$ ipython --no-banner

In [1]: import numpy as np

In [2]: from numpy import linalg as LA

In [3]: np.set_printoptions(precision=1, suppress=True, linewidth=120, sign=" ")

In [4]: rnd = lambda a: np.round(a, 1) + 0

In [5]: E = np.loadtxt("run9.csv", delimiter=",")

In [6]: print(E)
[[-4.1  3.5  0.6 -1.6  0.9  6.5  3.3 -1.3  1.2]
 [ 6.3  1.   3.  -4.8  8.   1.8 -2.  -1.7  2.3]
 [ 3.5 -0.5 -1.1  6.  -5.1 -0.8 -3.2  2.2 -0.9]
 [ 0.6 -1.3  3.6  0.5 -2.8  0.3 -2.7  2.5 -0.7]
 [-3.3 -2.1  1.1 -6.7  0.9  4.4  4.7  0.2  6. ]
 [-5.5 -3.7 -2.  -3.   8.1 -0.7  1.8  4.5 -6.4]
 [ 2.2 -0.8  4.2  0.8 -5.7  1.6  2.4  1.5  5.2]
 [-6.1  1.5  0.8 10.9  5.9  0.2  5.9 -3.4 -2.8]
 [ 3.4  2.1  0.7 -2.9  7.  -1.5 -4.   1.3 -0.4]
 [-3.9  4.7  1.8  3.3 -6.  -1.   3.8  1.8 -2.8]
 [ 2.1  0.9 -0.8  1.8 -5.  -1.6 -6.9  1.4 -2.7]
 [ 2.5 -0.3  5.2  2.5 -0.4  3.2 -3.   1.9 -1.7]
 [-6.   1.2  1.4  9.1  3.6  0.6 -0.2 -3.2 -2.8]
 [ 0.7 -3.7  1.1  4.  -0.3  3.6  1.4  5.4 -3.4]
 [-1.5  2.2 -3.1 -2.7  8.5  0.3 -1.   7.7 -0.8]
 [ 1.  -1.9 -1.3 11.2 -8.7  1.7  1.6 -0.9  5.1]
 [-0.5  0.5  1.6  3.2  1.3  3.8  1.7  3.  -3.9]
 [10.2  1.4  1.4 -3.3  0.9  1.   1.7  0.   3.9]
 [ 5.8 -2.6  2.5  0.7 -3.1  2.5 -0.5  5.1  5.6]]

In [7]: Uu, sv, Vt = LA.svd(E, full_matrices=False)

In [8]: print(rnd(np.sqrt((sv ** 2).sum())), rnd(LA.norm(E)))
48.6 48.6

In [9]: print(rnd(sv))
[ 26.6  25.2  17.7  15.1  14.4  10.1   8.5   7.5   5.9]

In [10]: print(rnd(np.cumsum(sv ** 2) / np.sum(sv ** 2)))
[ 0.3  0.6  0.7  0.8  0.9  0.9  1.   1.   1. ]

In [11]: print(rnd(Uu.T @ Uu))
[[ 1.  0.  0.  0.  0.  0.  0.  0.  0.]
 [ 0.  1.  0.  0.  0.  0.  0.  0.  0.]
 [ 0.  0.  1.  0.  0.  0.  0.  0.  0.]
 [ 0.  0.  0.  1.  0.  0.  0.  0.  0.]
 [ 0.  0.  0.  0.  1.  0.  0.  0.  0.]
 [ 0.  0.  0.  0.  0.  1.  0.  0.  0.]
 [ 0.  0.  0.  0.  0.  0.  1.  0.  0.]
 [ 0.  0.  0.  0.  0.  0.  0.  1.  0.]
 [ 0.  0.  0.  0.  0.  0.  0.  0.  1.]]

In [12]: print(np.allclose(Uu * sv @ Vt, E))
True

In [13]: Y = np.array([[2, 1],
    ...:     [0, 0],
    ...:     [2, 0],
    ...:     [0, 2],
    ...:     [1, 0],
    ...:     [2, 0],
    ...:     [2, 1],
    ...:     [0, 1],
    ...:     [2, 2]])

In [14]: print(LA.matrix_rank(np.vstack([E, Y.T])))
9

In [15]: print(np.vstack([E, Y.T]).shape)
(21, 9)

In [16]: G = np.cov(E, rowvar=False)

In [17]: print(rnd(np.polyfit(E[:, 2], E[:, 6], 1)))
[ 0.   0.2]

In [18]: print(rnd(np.corrcoef(E.T)))
[[ 1.  -0.1  0.3 -0.3 -0.2 -0.1 -0.5  0.1  0.5]
 [-0.1  1.   0.   0.   0.1 -0.2  0.  -0.3 -0.1]
 [ 0.3  0.   1.  -0.1 -0.2  0.3  0.  -0.2  0.2]
 [-0.3  0.  -0.1  1.  -0.4 -0.2  0.1 -0.3 -0.2]
 [-0.2  0.1 -0.2 -0.4  1.   0.   0.   0.  -0.3]
 [-0.1 -0.2  0.3 -0.2  0.   1.   0.4 -0.1  0.3]
 [-0.5  0.   0.   0.1  0.   0.4  1.  -0.2  0.2]
 [ 0.1 -0.3 -0.2 -0.3  0.  -0.1 -0.2  1.  -0.2]
 [ 0.5 -0.1  0.2 -0.2 -0.3  0.3  0.2 -0.2  1. ]]

In [19]: print(rnd(LA.eigvalsh(G)[::-1]))
[ 38.9  35.3  17.4  11.5   6.8   4.8   3.7   2.5   1.8]

In [20]: print(np.argsort(-E.std(axis=0).round(6), kind="stable"))
[ 4  3  0  8  6  7  1  5  2]

In [21]: print(G.shape)
(9, 9)

In [22]: print(rnd(np.corrcoef(E[:, 2], E[:, 6])[0, 1]))
0.0

In [23]: print(np.median(E, axis=0))
[ 0.7  0.5  1.1  0.8  0.9  1.   1.4  1.5 -0.8]

In [24]: t3 = np.stack([E, 4 * E, E[::-1]])

In [25]: print(rnd(LA.norm(t3, axis=(1, 2))))
[  48.6  194.3   48.6]

In [26]: print(LA.matrix_rank(t3))
[ 9  9  9]

In [27]: F = np.loadtxt("layer2.csv", delimiter=",")

In [28]: print(F)
[[ 0.  0.  1.  1.  0.  0.]
 [ 0.  0.  0.  1.  1.  0.]
 [ 1.  0.  0.  0.  1.  1.]
 [ 1.  1.  0.  0.  0.  1.]
 [ 0.  1.  1.  0.  0.  0.]
 [ 0.  0.  1.  1.  0.  0.]]

In [29]: # row 5 repeats row 0

In [30]: print(F[3] @ F[0])
0.0

In [31]: print(rnd(LA.norm(F, axis=1)))
[ 1.4  1.4  1.7  1.7  1.4  1.4]

In [32]: print(rnd(LA.norm(F, axis=0)))
[ 1.4  1.4  1.7  1.7  1.4  1.4]
